>>> import numpy as np
>>> from numpy import linalg as LA
>>> np.set_printoptions(precision=2, suppress=True, linewidth=160, floatmode="fixed")
>>> def rnd(a):
...     return np.round(a, 2) + 0
... 
>>> X = np.loadtxt("mat.csv", delimiter=",")
>>> rnd(X)
array([[ 0.17,  0.10, -0.03,  0.10, -0.08,  0.15,  0.08, -0.13, -0.15,  0.13,  0.17],
       [ 0.10,  0.06, -0.02,  0.06, -0.05,  0.09,  0.05, -0.08, -0.09,  0.08,  0.10],
       [-0.03, -0.02,  0.00, -0.02,  0.01, -0.02, -0.01,  0.02,  0.02, -0.02, -0.03],
       [ 0.10,  0.06, -0.02,  0.06, -0.05,  0.09,  0.05, -0.08, -0.09,  0.08,  0.10],
       [-0.08, -0.05,  0.01, -0.05,  0.04, -0.07, -0.04,  0.06,  0.07, -0.06, -0.08],
       [ 0.15,  0.09, -0.02,  0.09, -0.07,  0.13,  0.07, -0.12, -0.13,  0.12,  0.15],
       [ 0.08,  0.05, -0.01,  0.05, -0.04,  0.07,  0.04, -0.06, -0.07,  0.06,  0.08],
       [-0.13, -0.08,  0.02, -0.08,  0.06, -0.12, -0.06,  0.10,  0.12, -0.10, -0.13],
       [-0.15, -0.09,  0.02, -0.09,  0.07, -0.13, -0.07,  0.12,  0.13, -0.12, -0.15],
       [ 0.13,  0.08, -0.02,  0.08, -0.06,  0.12,  0.06, -0.10, -0.12,  0.10,  0.13],
       [ 0.17,  0.10, -0.03,  0.10, -0.08,  0.15,  0.08, -0.13, -0.15,  0.13,  0.17]])
>>> x = np.array([2, -2, -1, 2, -2, -2, -1, 1, 2, -1, 0])
>>> np.trace(X)
np.float64(1.0)
>>> rnd(X @ x)
array([-0.42, -0.24,  0.07, -0.24,  0.20, -0.38, -0.20,  0.33,  0.38, -0.33, -0.42])
>>> rng = np.random.default_rng(38742)
>>> lab = rng.integers(0, 2, 5)
>>> data = (lab[:, None] == lab) * 3 + np.eye(5)
>>> data
array([[4.00, 3.00, 0.00, 3.00, 3.00],
       [3.00, 4.00, 0.00, 3.00, 3.00],
       [0.00, 0.00, 4.00, 0.00, 0.00],
       [3.00, 3.00, 0.00, 4.00, 3.00],
       [3.00, 3.00, 0.00, 3.00, 4.00]])
>>> w1 = np.array([[1, 3, -3, 3],
...     [-3, 0, -2, -2],
...     [0, -3, -3, 3],
...     [-2, -3, -1, -1],
...     [-3, 1, -3, -2]])
>>> beta = np.array([2, 3, 2, 1])
>>> H = np.maximum(data @ w1 + beta, 0)
>>> H
array([[ 0.00,  9.00,  0.00,  0.00],
       [ 0.00,  6.00,  0.00,  0.00],
       [ 2.00,  0.00,  0.00, 13.00],
       [ 0.00,  3.00,  0.00,  0.00],
       [ 0.00,  7.00,  0.00,  0.00]])
>>> (H > 0).astype(int)
array([[0, 1, 0, 0],
       [0, 1, 0, 0],
       [1, 0, 0, 1],
       [0, 1, 0, 0],
       [0, 1, 0, 0]])
>>> C = np.array([[3, 1], [0, 1], [2, 0], [2, 1]])
>>> (H @ C).round(6).argmax(axis=1)
array([1, 1, 0, 1, 1])
>>> w, evecs = LA.eig(data)
>>> rnd(np.sort(LA.eigvals(data @ data)))
array([  1.00,   1.00,   1.00,  16.00, 169.00])
>>> w, evecs = LA.eigvalsh(data)
Traceback (most recent call last):
  File "<python-input-22>", line 1, in <module>
    w, evecs = LA.eigvalsh(data)
    ^^^^^^^^
ValueError: too many values to unpack (expected 2)
>>> w, evecs = LA.eigh(data)
>>> np.abs(evecs[:, -1]).round(6).argmax()
np.int64(0)
>>> rnd(evecs.T @ data @ evecs)
array([[ 1.00,  0.00,  0.00,  0.00,  0.00],
       [ 0.00,  1.00,  0.00,  0.00,  0.00],
       [ 0.00,  0.00,  1.00,  0.00,  0.00],
       [ 0.00,  0.00,  0.00,  4.00,  0.00],
       [ 0.00,  0.00,  0.00,  0.00, 13.00]])
>>> rnd(np.abs(evecs[:, -1]))
array([0.50, 0.50, 0.00, 0.50, 0.50])
>>> (w > 1e-8).sum(), (w < -1e-8).sum()
(np.int64(5), np.int64(0))
>>> rnd(w.sum()), np.trace(data)
(np.float64(20.0), np.float64(20.0))
>>> rnd(evecs.T @ evecs)
array([[1.00, 0.00, 0.00, 0.00, 0.00],
       [0.00, 1.00, 0.00, 0.00, 0.00],
       [0.00, 0.00, 1.00, 0.00, 0.00],
       [0.00, 0.00, 0.00, 1.00, 0.00],
       [0.00, 0.00, 0.00, 0.00, 1.00]])
>>> np.unique(w.round(6) + 0, return_counts=True)[1]
array([3, 1, 1])
>>> rnd(LA.svd(data, compute_uv=False))
array([13.00,  4.00,  1.00,  1.00,  1.00])
>>> rnd(LA.eigvalsh(data + 3 * np.eye(5)))
array([ 4.00,  4.00,  4.00,  7.00, 16.00])
